$ ipython --no-banner

In [1]: import numpy as np

In [2]: np.set_printoptions(precision=2, suppress=True, linewidth=160, floatmode="fixed")

In [3]: mat = np.loadtxt("run18.csv", delimiter=",")

In [4]: mat
Out[4]: 
array([[ 0.81,  0.59,  0.00,  0.00],
       [-0.59,  0.81,  0.00,  0.00],
       [ 0.00,  0.00,  1.00,  0.00],
       [ 0.00,  0.00,  0.00,  1.00]])

In [5]: Uu, sv, Vt = np.linalg.svd(mat, full_matrices=False)

In [6]: (sv > 1e-8).sum()
Out[6]: np.int64(4)

In [7]: Uu.shape, sv.shape, Vt.shape
Out[7]: ((4, 4), (4,), (4, 4))

In [8]: F = np.loadtxt("mat.csv", delimiter=",")

In [9]: F
Out[9]: 
array([[ 0.08,  0.03, -0.08,  0.11],
       [ 0.56,  0.24, -0.56,  0.71],
       [ 0.51,  0.21, -0.51,  0.65],
       [ 0.16,  0.06, -0.16,  0.22],
       [-0.08, -0.03,  0.08, -0.11],
       [-0.56, -0.24,  0.56, -0.71],
       [-0.08, -0.03,  0.08, -0.11],
       [-0.08, -0.03,  0.08, -0.11],
       [-0.16, -0.06,  0.16, -0.22],
       [-0.66, -0.29,  0.66, -0.80],
       [ 0.38,  0.15, -0.38,  0.50],
       [-0.74, -0.35,  0.74, -0.87],
       [-0.08, -0.03,  0.08, -0.11],
       [-0.91, -0.52,  0.91, -0.97],
       [ 0.71,  0.32, -0.71,  0.84],
       [ 0.16,  0.06, -0.16,  0.22],
       [ 0.00,  0.00,  0.00,  0.00],
       [ 0.51,  0.21, -0.51,  0.65],
       [-0.89, -0.49,  0.89, -0.96],
       [-0.45, -0.18,  0.45, -0.58],
       [-0.38, -0.15,  0.38, -0.50],
       [ 0.24,  0.09, -0.24,  0.32],
       [-0.81, -0.40,  0.81, -0.91],
       [-0.38, -0.15,  0.38, -0.50],
       [ 0.95,  0.60, -0.95,  0.99],
       [ 0.78,  0.37, -0.78,  0.89],
       [ 0.45,  0.18, -0.45,  0.58]])

In [10]: gram = np.cov(F, rowvar=False)

In [11]: np.corrcoef(F.T)
Out[11]: 
array([[ 1.00,  0.99, -1.00,  1.00],
       [ 0.99,  1.00, -0.99,  0.97],
       [-1.00, -0.99,  1.00, -1.00],
       [ 1.00,  0.97, -1.00,  1.00]])

In [12]: vec = np.array([3, 4, -5, -3])

In [13]: np.sign((F @ vec).round(6))
Out[13]: 
array([ 1.00,  1.00,  1.00,  1.00, -1.00, -1.00, -1.00, -1.00, -1.00, -1.00,  1.00, -1.00, -1.00, -1.00,  1.00,  1.00,  0.00,  1.00, -1.00, -1.00, -1.00,
        1.00, -1.00, -1.00,  1.00,  1.00,  1.00])

In [14]: np.linalg.norm(F @ vec) <= np.linalg.norm(F, 2) * np.linalg.norm(vec) + 1e-9
Out[14]: np.True_

In [15]: other = np.array([[-1, -1], [2, 1], [2, -1]])

In [16]: Z = np.array([[0, 8, 0, 8], [5, 3, 6, 2]])

In [17]: data = other @ Z

In [18]: data
Out[18]: 
array([[ -5, -11,  -6, -10],
       [  5,  19,   6,  18],
       [ -5,  13,  -6,  14]])

In [19]: round(np.linalg.norm(data, 2) / np.linalg.norm(data), 2)
Out[19]: np.float64(0.94)

In [20]: np.linalg.cond(data) > 100
Out[20]: np.True_

In [21]: np.linalg.matrix_rank(data, rtol=0.1)
Out[21]: np.int64(2)

In [22]: np.argsort(-np.linalg.norm(data, axis=0).round(6), kind="stable")[:3]
Out[22]: array([1, 3, 2])

In [23]: Uu, sv, Vt = np.linalg.svd(data, full_matrices=False)

In [24]: np.allclose(Uu * sv @ Vt, data)
Out[24]: True

In [25]: Uu.shape, sv.shape, Vt.shape
Out[25]: ((3, 3), (3,), (3, 4))

In [26]: (sv > 1e-8).sum()
Out[26]: np.int64(2)

In [27]: np.round(Vt @ Vt.T, 2) + 0
Out[27]: 
array([[1.00, 0.00, 0.00],
       [0.00, 1.00, 0.00],
       [0.00, 0.00, 1.00]])

In [28]: rng = np.random.default_rng(802517)

In [29]: other = mat + rng.integers(-2, 3, (4, 1)) @ rng.integers(-2, 3, (1, 4))

In [30]: other
Out[30]: 
array([[ 0.81,  0.59,  0.00,  0.00],
       [ 1.41,  1.81, -2.00,  1.00],
       [-2.00, -1.00,  3.00, -1.00],
       [ 0.00,  0.00,  0.00,  1.00]])

In [31]: np.linalg.matrix_rank(other - mat, tol=1e-8)
Out[31]: np.int64(1)

In [32]: other - mat
Out[32]: 
array([[ 0.00,  0.00,  0.00,  0.00],
       [ 2.00,  1.00, -2.00,  1.00],
       [-2.00, -1.00,  2.00, -1.00],
       [ 0.00,  0.00,  0.00,  0.00]])

In [33]: np.abs(other - mat).sum(axis=1)
Out[33]: array([0.00, 6.00, 6.00, 0.00])

In [34]: round(float(np.trace(np.linalg.pinv(data) @ data)), 2)
Out[34]: 2.0

In [35]: np.unique(data.round(6), axis=0).shape
Out[35]: (3, 4)
